In [1]: import numpy as np

In [2]: import numpy.linalg as la

In [3]: np.set_printoptions(precision=4, suppress=True, linewidth=100, floatmode="fixed")

In [4]: m1 = np.loadtxt("test15.csv", delimiter=",")

In [5]: print(m1)
[[ 1.7834  3.8353 -2.8517 -0.2079 -4.3727  2.8060  3.5606]
 [ 2.2469  0.7694  0.5791  0.1153 -2.4647 -3.4334  0.8659]
 [-0.0558 -3.5481  2.4146  0.8884  2.9715  3.4731 -1.9539]
 [ 4.1025 -1.5018  2.3537 -1.6616 -1.9024 -4.7522  0.9606]
 [ 0.6272  0.8337  1.1170 -0.4905 -0.3155  2.0222  1.0319]
 [ 0.5182 -1.4529  0.0306  0.9753  1.0941  0.2517 -0.7095]
 [-0.5179 -0.0609  3.3261  1.0817  1.5547  2.1251 -3.0245]
 [-3.5418 -1.9713 -5.6802  1.6066 -0.8327 -4.3335  0.7795]
 [ 1.1272  1.5823  1.8105 -1.1430  2.3327  3.3669  0.2159]
 [ 5.4805  1.6722  2.3448 -2.3100  1.7141  3.1546 -1.0359]
 [-5.4329 -9.1952 -4.7267  4.5653  2.6031 -2.3655 -1.0733]
 [-1.2865 -3.8974  0.3102  1.0064  1.5244  0.1326 -3.3042]
 [-0.7722  1.4351  0.8118 -1.4617  4.4307  3.7678 -2.3549]
 [-0.4514 -3.6984  0.1010  0.2304 -0.3821 -5.9056 -0.7958]
 [-3.2543 -5.1150 -3.9886  0.9717 -0.6754 -6.0283  0.0687]
 [-2.1916 -4.3718 -0.4490  3.2005 -1.2272 -0.6513  1.6380]
 [ 5.8293  5.0294  3.6950 -3.6892  0.0194 -0.6235  0.6280]
 [ 1.9685  2.6426  0.0930 -2.4425  1.3423  0.6152 -0.6774]
 [ 4.9022  2.8969  2.9326 -3.8570  0.7733 -1.6998 -1.4545]
 [-0.7547 -1.4047 -3.2356  1.4020 -1.7786 -7.2427 -0.7613]
 [-5.7774 -4.5235 -2.0518  1.6950  0.4549 -1.6788 -0.7553]
 [-1.1875  2.0067 -0.4874 -1.6683  0.8118 -1.5134 -0.9972]
 [-0.6928  0.8477 -5.6656 -1.0088 -2.8480 -0.5039  3.3575]
 [-0.4459  0.5922  0.0291 -2.3686 -0.5952 -4.9497 -0.2633]
 [-4.3571 -3.5240 -3.5304  1.2787 -2.6618 -8.2441  1.9912]
 [-1.8388 -1.7071 -1.3036  1.1039 -0.9893 -2.0404  0.6048]]

In [6]: dist = la.norm(m1[:, None] - m1[None], axis=-1)

In [7]: print(np.unravel_index(dist.round(6).argmax(), dist.shape))
(np.int64(10), np.int64(16))

In [8]: print(dist.shape)
(26, 26)

In [9]: ang = np.radians(36)

In [10]: r_ = np.eye(7)

In [11]: r_[0, 0] = r_[2, 2] = np.cos(ang)

In [12]: r_[0, 2], r_[2, 0] = -np.sin(ang), np.sin(ang)

In [13]: print(r_)
[[ 0.8090  0.0000 -0.5878  0.0000  0.0000  0.0000  0.0000]
 [ 0.0000  1.0000  0.0000  0.0000  0.0000  0.0000  0.0000]
 [ 0.5878  0.0000  0.8090  0.0000  0.0000  0.0000  0.0000]
 [ 0.0000  0.0000  0.0000  1.0000  0.0000  0.0000  0.0000]
 [ 0.0000  0.0000  0.0000  0.0000  1.0000  0.0000  0.0000]
 [ 0.0000  0.0000  0.0000  0.0000  0.0000  1.0000  0.0000]
 [ 0.0000  0.0000  0.0000  0.0000  0.0000  0.0000  1.0000]]

In [14]: other = m1 @ r_.T

In [15]: print(np.abs(other - m1).max(axis=0))
[4.0152 0.0000 3.0040 0.0000 0.0000 0.0000 0.0000]

In [16]: print(np.allclose(la.norm(m1, axis=1), la.norm(other, axis=1)))
True

In [17]: print(round(float(la.det(r_)), 4), round(float(np.trace(r_)), 4))
1.0 6.618

In [18]: rng = np.random.default_rng(262)

In [19]: other = m1 + rng.integers(-2, 3, (26, 3)) @ rng.integers(-2, 3, (3, 7))

In [20]: print(other)
[[ 5.7834  0.8353  0.1483  1.7921 -4.3727  3.8060  5.5606]
 [ 4.2469 -1.2306  0.5791  4.1153 -0.4647 -5.4334  4.8659]
 [ 4.9442 -9.5481  5.4146  4.8884  5.9715  5.4731  5.0461]
 [ 2.1025 -3.5018  2.3537 -5.6616  0.0976  1.2478  2.9606]
 [-4.3728  6.8337 -1.8830 -4.4905 -3.3155  0.0222 -5.9681]
 [-0.4818 -1.4529 -0.9694  0.9753  2.0941  0.2517  0.2905]
 [-2.5179 -2.0609  3.3261 -2.9183  3.5547  8.1251 -1.0245]
 [ 0.4582 -3.9713 -3.6802  5.6066 -0.8327 -6.3335  2.7795]
 [-0.8728  3.5823  1.8105 -5.1430  0.3327  5.3669 -3.7841]
 [ 9.4805 -2.3278  4.3448  1.6900  3.7141  3.1546  3.9641]
 [-6.4329 -5.1952 -3.7267  0.5653 -2.3969 -2.3655 -9.0733]
 [-2.2865 -1.8974  1.3102 -2.9936 -1.4756  2.1326 -8.3042]
 [ 3.2278 -1.5649  3.8118  0.5383  4.4307  4.7678 -0.3549]
 [-0.4514 -5.6984 -1.8990  4.2304  3.6179 -7.9056  5.2042]
 [-0.2543 -9.1150 -2.9886  4.9717  2.3246 -6.0283  6.0687]
 [-0.1916 -6.3718  1.5510  3.2005 -1.2272  1.3487  2.6380]
 [ 5.8293  5.0294  1.6950  0.3108  2.0194 -4.6235  3.6280]
 [ 2.9685  3.6426  2.0930 -4.4425 -1.6577  1.6152 -4.6774]
 [ 6.9022 -1.1031  2.9326  0.1430  4.7733 -1.6998  5.5455]
 [-2.7547 -1.4047 -5.2356  1.4020  0.2214 -7.2427  1.2387]
 [-4.7774 -5.5235 -2.0518  3.6950  1.4549 -2.6788  1.2447]
 [-5.1875  6.0067 -2.4874 -5.6683 -1.1882 -1.5134 -5.9972]
 [ 1.3072 -1.1523 -1.6656 -5.0088 -4.8480  5.4961  1.3575]
 [ 1.5541 -1.4078  4.0291 -6.3686 -2.5952  1.0503 -2.2633]
 [-1.3571 -7.5240 -0.5304  1.2787 -1.6618 -4.2441  4.9912]
 [-0.8388  1.2929 -1.3036  3.1039 -3.9893 -7.0404 -3.3952]]

In [21]: print(la.matrix_rank(other - m1, tol=1e-8))
3
